$ python -q
>>> import numpy as np
>>> from numpy import linalg as LA
>>> np.set_printoptions(precision=2, suppress=True, linewidth=140)
>>> A = np.loadtxt("arr.csv", delimiter=",")
>>> A
array([[  9.66,   4.03,   5.75,   6.22,  -3.28],
       [  0.37,   0.11,   0.17,   0.38,  -0.57],
       [  2.63, -12.54,   9.79, -10.39,   3.62],
       [  2.6 ,   1.94,   1.21,   1.59,  -3.  ],
       [  1.73,  14.5 ,  -7.42,  13.64,  -5.87],
       [  2.25,   2.78,  -0.07,   4.17,  -0.43],
       [ -1.23,  -3.16,   1.2 ,  -4.66,  -1.69],
       [ -0.52,  -4.5 ,   2.76,  -6.27,  -2.17],
       [  0.14,   8.88,  -6.43,  12.53,   2.73],
       [  5.52,   8.67,  -0.1 ,   7.22,  -7.47],
       [  5.68,   1.74,   3.42,   4.43,  -0.05],
       [  3.7 ,   8.77,  -2.62,  10.49,  -1.9 ],
       [ -1.15,  -9.69,   5.45, -11.39,  -0.7 ],
       [  8.12,   6.52,   2.28,  10.64,  -0.18],
       [ -0.51,  -3.5 ,   1.52,  -2.75,   1.31],
       [ -7.01, -10.44,   1.19, -14.79,  -1.44],
       [ -1.01, -15.62,   8.6 , -14.33,   4.84],
       [ -4.  ,  -7.29,   1.4 ,  -9.34,  -0.24],
       [  2.17,  -6.21,   6.03,  -6.8 ,  -1.47],
       [  9.25,   1.18,   7.4 ,   2.45,  -3.84],
       [  2.68,  -1.08,   2.37,   1.88,   2.45],
       [ -0.25,   8.76,  -5.75,   8.53,  -2.75]])
>>> # null space of dimension 1
>>> np.round(np.trace(LA.pinv(A) @ A), 2)
np.float64(4.0)
>>> np.abs(np.diag(LA.qr(A)[1])) > 1e-9
array([ True,  True,  True,  True, False])
>>> np.allclose(A[:-1].T @ LA.lstsq(A[:-1].T, A[-1])[0], A[-1])
True
>>> Xc = A - A.mean(axis=0)
>>> V = LA.svd(Xc)[2][:4]
>>> M2 = Xc - Xc @ V.T @ V
>>> LA.norm(M2, axis=1).round(6).argmax()
np.int64(0)
>>> np.round(M2.std(axis=0), 2) + 0
array([0., 0., 0., 0., 0.])
>>> np.round((Xc @ V.T).std(axis=0), 2) + 0
array([12.24,  4.66,  2.7 ,  0.  ])
>>> np.round(LA.norm(M2) / LA.norm(Xc), 2)
np.float64(0.0)
>>> np.diag(V.T @ V)
array([0.73, 0.73, 0.57, 0.99, 0.97])
>>> np.round(np.cov(Xc @ V.T, rowvar=False), 2) + 0
array([[156.86,   0.  ,   0.  ,   0.  ],
       [  0.  ,  22.74,   0.  ,   0.  ],
       [  0.  ,   0.  ,   7.63,   0.  ],
       [  0.  ,   0.  ,   0.  ,   0.  ]])
>>> Xc = A - A.mean(axis=0)
>>> left, s, Vh = LA.svd(Xc, full_matrices=False)
>>> np.round(Xc.mean(axis=0), 2) + 0
array([0., 0., 0., 0., 0.])
>>> s.round(2) + 0
array([57.39, 21.85, 12.66,  0.  ,  0.  ])
>>> np.round(s ** 2 / (s ** 2).sum(), 2) + 0
array([0.84, 0.12, 0.04, 0.  , 0.  ])
>>> (np.sign(left[:, 0]) == np.sign(left[0, 0])).astype(int)
array([1, 1, 0, 1, 1, 1, 0, 0, 1, 1, 1, 1, 0, 1, 0, 0, 0, 0, 0, 1, 1, 1])
>>> W0 = np.load("test19.npy")
>>> W0
array([[ 0,  1,  0,  2,  0,  3,  2],
       [ 2,  1,  1,  4,  0,  5,  5],
       [ 2,  4,  2,  4,  3,  6,  7],
       [ 5,  6,  5,  6,  4,  8,  8],
       [ 6,  7,  8,  8,  4, 10,  9],
       [ 9,  7, 11,  8,  7, 12,  9],
       [10,  9, 12, 11,  8, 14, 12],
       [13,  9, 12, 14, 10, 15, 12],
       [14,  9, 15, 14, 11, 18, 14],
       [14, 11, 18, 14, 14, 19, 14],
       [14, 12, 18, 14, 14, 21, 15],
       [15, 14, 19, 17, 16, 22, 17],
       [16, 15, 22, 17, 16, 24, 19],
       [18, 15, 24, 20, 16, 26, 19],
       [21, 16, 24, 21, 18, 28, 21],
       [21, 16, 25, 22, 19, 30, 22],
       [24, 16, 25, 25, 21, 30, 24],
       [26, 19, 25, 27, 22, 32, 27],
       [27, 21, 27, 30, 23, 33, 30],
       [30, 22, 29, 30, 25, 35, 31],
       [30, 23, 31, 33, 25, 38, 31],
       [31, 25, 31, 33, 27, 41, 33],
       [34, 28, 31, 33, 27, 41, 35],
       [35, 29, 31, 35, 29, 43, 37],
       [36, 29, 31, 35, 29, 44, 38],
       [36, 30, 32, 36, 31, 45, 40],
       [37, 31, 33, 37, 34, 45, 43],
       [39, 34, 34, 37, 34, 45, 45],
       [40, 35, 34, 37, 34, 46, 47],
       [40, 35, 36, 39, 37, 46, 48],
       [41, 38, 39, 42, 38, 46, 50],
       [44, 38, 40, 44, 39, 49, 53],
       [47, 40, 43, 47, 42, 51, 56],
       [49, 42, 43, 49, 42, 52, 59],
       [50, 45, 44, 51, 45, 55, 59],
       [51, 48, 44, 53, 46, 58, 61],
       [53, 49, 47, 54, 46, 59, 62],
       [54, 50, 48, 57, 49, 59, 63],
       [57, 52, 51, 59, 49, 59, 65],
       [57, 52, 51, 62, 52, 61, 68],
       [60, 53, 54, 63, 53, 63, 69],
       [61, 54, 56, 64, 56, 66, 72]])
>>> Xc = W0 - W0.mean(axis=0)
>>> V = LA.svd(Xc)[2][:1]
>>> M2 = Xc - Xc @ V.T @ V
>>> np.diag(V.T @ V)
array([0.15, 0.12, 0.1 , 0.15, 0.12, 0.15, 0.2 ])
>>> (Xc @ V.T).std(axis=0)
array([45.62])
>>> M2.std(axis=0)
array([0.84, 1.57, 2.07, 1.27, 0.88, 2.07, 1.88])
>>> LA.norm(M2, axis=1).round(6).argmax()
np.int64(2)
>>> np.cov(Xc @ V.T, rowvar=False)
array(2132.39)
